% python3 -q
>>> import numpy as np
>>> np.set_printoptions(suppress=True, linewidth=140)
>>> J = np.load("block9.npy")
>>> print(J)
[[ 24  -9   9   6  12   1  -8   1   3 -10  13  -7  10  11]
 [ -9  15  -3   6  -7  -6   3  -1  -4   6  -2  12  -8   2]
 [  9  -3  19  -1   0   6  -8   2  -4   4   7   4   9   3]
 [  6   6  -1  16   5  -3   7   7  -4  -6   5  -1   3   7]
 [ 12  -7   0   5  15  -5   5   0   0 -10   9 -13   6   2]
 [  1  -6   6  -3  -5  21   2   5   1   0  -4  -6  14  -8]
 [ -8   3  -8   7   5   2  23   6  -4  -5  -5 -10   6 -12]
 [  1  -1   2   7   0   5   6  12  -2  -5  -6  -3   7  -1]
 [  3  -4  -4  -4   0   1  -4  -2   6  -3  -3  -3  -1  -1]
 [-10   6   4  -6 -10   0  -5  -5  -3  13   0  13  -7  -1]
 [ 13  -2   7   5   9  -4  -5  -6  -3   0  19   0   2  11]
 [ -7  12   4  -1 -13  -6 -10  -3  -3  13   0  27 -12  12]
 [ 10  -8   9   3   6  14   6   7  -1  -7   2 -12  18  -5]
 [ 11   2   3   7   2  -8 -12  -1  -1  -1  11  12  -5  22]]
>>> ang = np.radians(180)
>>> Rm = np.eye(14)
>>> Rm[13, 13] = Rm[1, 1] = np.cos(ang)
>>> Rm[13, 1], Rm[1, 13] = -np.sin(ang), np.sin(ang)
>>> M2 = J @ Rm.T
>>> print(np.allclose(J @ J.T, M2 @ M2.T))
True
>>> print(np.round(np.linalg.det(Rm), 2), np.trace(Rm))
1.0 10.0
>>> Uu, s, VT = np.linalg.svd(J)
>>> evecs = VT[:(s > 1e-8).sum()]
>>> rng = np.random.default_rng(850856)
>>> vec = J[4] + 2 * J[11] + rng.integers(2) * np.eye(14)[3]
>>> print(vec)
[ -2.  17.   8.   4. -11. -17. -15.  -6.  -6.  16.   9.  41. -18.  26.]
>>> print(np.allclose(evecs.T @ evecs @ vec, vec))
False
>>> evals, evecs = np.linalg.eigh(J)
>>> print(np.unique(evals.round(6) + 0, return_counts=True)[1])
[5 1 1 1 1 1 1 1 1 1]
>>> print(np.round(np.abs(evecs[:, -1]), 2))
[0.37 0.3  0.09 0.12 0.34 0.2  0.17 0.14 0.04 0.33 0.12 0.5  0.41 0.09]
>>> print(np.round(np.linalg.eigvalsh(J + 3 * np.eye(14)), 2))
[ 3.    3.    3.    3.    3.    4.82  7.35  8.93 12.41 21.94 34.31 44.05 65.43 77.76]
>>> print(evals.round(2) + 0)
[ 0.    0.    0.    0.    0.    1.82  4.35  5.93  9.41 18.94 31.31 41.05 62.43 74.76]
>>> print((evals > 1e-8).sum(), (evals < -1e-8).sum())
9 0
>>> W = np.array([[3, 3, 3],
...     [1, 1, 0],
...     [2, 2, 5],
...     [3, 0, 3],
...     [0, 1, 5],
...     [5, 4, 0],
...     [4, 0, 4],
...     [4, 5, 2],
...     [4, 3, 0],
...     [5, 0, 0],
...     [1, 1, 4],
...     [5, 1, 4],
...     [1, 1, 1],
...     [1, 0, 4]])
>>> b = np.array([-4, -1, -6])
>>> H = np.maximum(J @ W + b, 0)
>>> print(H)
[[ 33 126 237]
 [ 40   0   0]
 [104 103 150]
 [ 71  44 169]
 [  0  25 138]
 [105 119   0]
 [  4   0   0]
 [ 72  77  43]
 [  0   1   0]
 [ 32   0   0]
 [ 18  25 218]
 [ 98   0  23]
 [ 83 141 104]
 [ 45  20 198]]
>>> Z = np.array([[5, 1], [5, 4], [5, 0]])
>>> print(H @ Z)
[[1980  537]
 [ 200   40]
 [1785  516]
 [1420  247]
 [ 815  100]
 [1120  581]
 [  20    4]
 [ 960  380]
 [   5    4]
 [ 160   32]
 [1305  118]
 [ 605   98]
 [1640  647]
 [1315  125]]
>>> M2 = H + rng.integers(-2, 3, (14, 1)) @ rng.integers(-2, 3, (1, 3))
>>> print(M2)
[[ 33 126 237]
 [ 44   4   2]
 [102 101 149]
 [ 67  40 167]
 [ -2  23 137]
 [101 115  -2]
 [  8   4   2]
 [ 76  81  45]
 [  2   3   1]
 [ 36   4   2]
 [ 16  23 217]
 [102   4  25]
 [ 87 145 106]
 [ 41  16 196]]
>>> print(np.linalg.matrix_rank(M2 - H, tol=1e-8))
1
>>> print(np.abs(M2 - H).sum(axis=1))
[ 0 10  5 10  5 10 10 10  5 10  5 10 10 10]
>>> print(np.round(np.linalg.svd(M2 - H, compute_uv=False), 2) + 0)
[18.97  0.    0.  ]
>>> K = np.loadtxt("mat.csv", delimiter=",")
>>> print(K)
[[ -0.58  -0.63  -3.42  -3.63  -4.05   0.    -2.21  -0.37   3.    -2.42  -1.     0.37]
 [  2.87  -5.81  -6.87  -8.81 -12.68   0.    -3.94   4.81   3.    -5.87  -1.    -4.81]
 [  1.04  -3.07  -5.04  -6.07  -8.11   0.    -3.02   2.07   3.    -4.04  -1.    -2.07]
 [ -0.67  -0.49  -3.33  -3.49  -3.82   0.    -2.16  -0.51   3.    -2.33  -1.     0.51]
 [ -6.52   8.27   2.52   5.27  10.79   0.     0.76  -9.27   3.     3.52  -1.     9.27]
 [ -2.8    2.7   -1.2   -0.3    1.49   0.    -1.1   -3.7    3.    -0.2   -1.     3.7 ]
 [ -1.13   0.19  -2.87  -2.81  -2.68   0.    -1.94  -1.19   3.    -1.87  -1.     1.19]
 [ -3.94   4.41  -0.06   1.41   4.34   0.    -0.53  -5.41   3.     0.94  -1.     5.41]
 [ -1.24   0.35  -2.76  -2.65  -2.41   0.    -1.88  -1.35   3.    -1.76  -1.     1.35]
 [ -2.61   2.42  -1.39  -0.58   1.04   0.    -1.19  -3.42   3.    -0.39  -1.     3.42]
 [ -3.52   3.79  -0.48   0.79   3.31   0.    -0.74  -4.79   3.     0.52  -1.     4.79]
 [  1.39  -3.59  -5.39  -6.59  -8.98   0.    -3.2    2.59   3.    -4.39  -1.    -2.59]
 [ -1.54   0.81  -2.46  -2.19  -1.65   0.    -1.73  -1.81   3.    -1.46  -1.     1.81]
 [ -0.57  -0.65  -3.43  -3.65  -4.08   0.    -2.22  -0.35   3.    -2.43  -1.     0.35]
 [ -1.39   0.58  -2.61  -2.42  -2.03   0.    -1.81  -1.58   3.    -1.61  -1.     1.58]
 [  0.51  -2.27  -4.51  -5.27  -6.78   0.    -2.76   1.27   3.    -3.51  -1.    -1.27]
 [ -2.78   2.68  -1.22  -0.32   1.46   0.    -1.11  -3.68   3.    -0.22  -1.     3.68]
 [ -4.35   5.03   0.35   2.03   5.39   0.    -0.32  -6.03   3.     1.35  -1.     6.03]
 [  1.16  -3.24  -5.16  -6.24  -8.4    0.    -3.08   2.24   3.    -4.16  -1.    -2.24]
 [ -3.1    3.15  -0.9    0.15   2.26   0.    -0.95  -4.15   3.     0.1   -1.     4.15]
 [ -0.11  -1.33  -3.89  -4.33  -5.22   0.    -2.44   0.33   3.    -2.89  -1.    -0.33]
 [  0.08  -1.62  -4.08  -4.62  -5.7    0.    -2.54   0.62   3.    -3.08  -1.    -0.62]
 [ -3.64   3.96  -0.36   0.96   3.59   0.    -0.68  -4.96   3.     0.64  -1.     4.96]
 [ -0.23  -1.16  -3.77  -4.16  -4.94   0.    -2.39   0.16   3.    -2.77  -1.    -0.16]]
>>> # looks like rank 5
>>> Uu, s, VT = np.linalg.svd(J)
>>> print(s.round(2) + 0)
[74.76 62.43 41.05 31.31 18.94  9.41  5.93  4.35  1.82  0.    0.    0.    0.    0.  ]
>>> M2 = Uu[:, :9] @ np.diag(s[:9]) @ VT[:9]
>>> print(np.linalg.matrix_rank(J, rtol=0.05))
8
>>> print(np.linalg.matrix_rank(M2))
9
>>> def softmax(z):
...     e = np.exp(z - z.max(axis=-1, keepdims=True))
...     return e / e.sum(axis=-1, keepdims=True)
... 
>>> print(np.round(softmax(K).sum(axis=1), 2))
[1. 1. 1. 1. 1. 1. 1. 1. 1. 1. 1. 1. 1. 1. 1. 1. 1. 1. 1. 1. 1. 1. 1. 1.]
>>> print(np.round(softmax(K[2] + 3), 2) + 0)
[0.09 0.   0.   0.   0.   0.03 0.   0.24 0.62 0.   0.01 0.  ]
>>> scores = K @ K.T / np.sqrt(12)
>>> print(softmax(scores).round(6).argmax(axis=1))
[1 1 1 1 4 4 1 4 1 4 4 1 1 1 1 1 4 4 1 4 1 1 4 1]
>>> print(np.round(softmax(scores)[2] @ K, 2))
[  2.87  -5.81  -6.87  -8.81 -12.68   0.    -3.94   4.81   3.    -5.87  -1.    -4.81]
>>> Uu, s, VT = np.linalg.svd(K)
>>> evecs = VT[:(s > 1e-8).sum()]
>>> vec = K[9] + -2 * K[7] + rng.integers(2) * np.eye(12)[7]
>>> print(vec.round(2))
[ 5.27 -6.4  -1.27 -3.4  -7.64  0.   -0.13  7.4  -3.   -2.27  1.   -7.4 ]
>>> print(np.round(evecs.T @ evecs, 2) + 0)
[[ 0.52 -0.02 -0.2   0.22  0.    0.    0.    0.1  -0.24 -0.28  0.08 -0.1 ]
 [-0.02  0.25 -0.01  0.23  0.    0.    0.   -0.26  0.03 -0.01 -0.01  0.26]
 [-0.2  -0.01  0.43  0.16  0.    0.    0.    0.07 -0.17  0.37  0.06 -0.07]
 [ 0.22  0.23  0.16  0.51  0.    0.    0.   -0.13 -0.28  0.06  0.09  0.13]
 [ 0.    0.    0.    0.    1.    0.    0.    0.    0.    0.    0.    0.  ]
 [ 0.    0.    0.    0.    0.    0.    0.    0.    0.    0.    0.    0.  ]
 [ 0.    0.    0.    0.    0.    0.    1.    0.    0.    0.    0.    0.  ]
 [ 0.1  -0.26  0.07 -0.13  0.    0.    0.    0.3  -0.13  0.03  0.04 -0.3 ]
 [-0.24  0.03 -0.17 -0.28  0.    0.    0.   -0.13  0.31 -0.07 -0.1   0.13]
 [-0.28 -0.01  0.37  0.06  0.    0.    0.    0.03 -0.07  0.35  0.02 -0.03]
 [ 0.08 -0.01  0.06  0.09  0.    0.    0.    0.04 -0.1   0.02  0.03 -0.04]
 [-0.1   0.26 -0.07  0.13  0.    0.    0.   -0.3   0.13 -0.03 -0.04  0.3 ]]
>>> print(np.round(np.diag(evecs.T @ evecs), 2))
[0.52 0.25 0.43 0.51 1.   0.   1.   0.3  0.31 0.35 0.03 0.3 ]
